$ python3 -q
>>> import numpy as np
>>> np.set_printoptions(precision=3, suppress=True, linewidth=140)
>>> m1 = np.load("data.npy")
>>> print(m1)
[[0.5   0.    0.25  0.25 ]
 [0.429 0.286 0.286 0.   ]
 [0.    0.333 0.167 0.5  ]
 [0.167 0.167 0.167 0.5  ]]
>>> rng = np.random.default_rng(70)
>>> z = rng.permutation(4)
>>> B = m1[:, z] * rng.choice([-1, 1], 4)
>>> B
array([[ 0.   , -0.25 , -0.5  , -0.25 ],
       [ 0.286, -0.286, -0.429, -0.   ],
       [ 0.333, -0.167, -0.   , -0.5  ],
       [ 0.167, -0.167, -0.167, -0.5  ]])
>>> left, _, Vh = np.linalg.svd(m1.T @ B)
>>> np.round(left @ Vh, 3) + 0
array([[ 0.,  0., -1.,  0.],
       [ 1.,  0.,  0.,  0.],
       [ 0., -1.,  0.,  0.],
       [ 0.,  0.,  0., -1.]])
>>> z
array([1, 2, 0, 3])
>>> def softmax(z):
...     e = np.exp(z - z.max(axis=-1, keepdims=True))
...     return e / e.sum(axis=-1, keepdims=True)
... 
>>> softmax(m1).sum(axis=1)
array([1., 1., 1., 1.])
>>> scores = m1 @ m1.T / np.sqrt(4)
>>> softmax(scores + np.triu(np.full(scores.shape, -np.inf), 1))
array([[1.   , 0.   , 0.   , 0.   ],
       [0.492, 0.508, 0.   , 0.   ],
       [0.322, 0.318, 0.36 , 0.   ],
       [0.247, 0.237, 0.258, 0.258]])
>>> softmax(scores)[1] @ m1
array([0.281, 0.195, 0.219, 0.304])
>>> Q, vecs = np.linalg.qr(m1[:, :3])[0], np.linalg.qr(m1[:, 3:])[0]
>>> sig = np.linalg.svd(Q.T @ vecs, compute_uv=False)
>>> (sig > 0.9).sum()
np.int64(1)
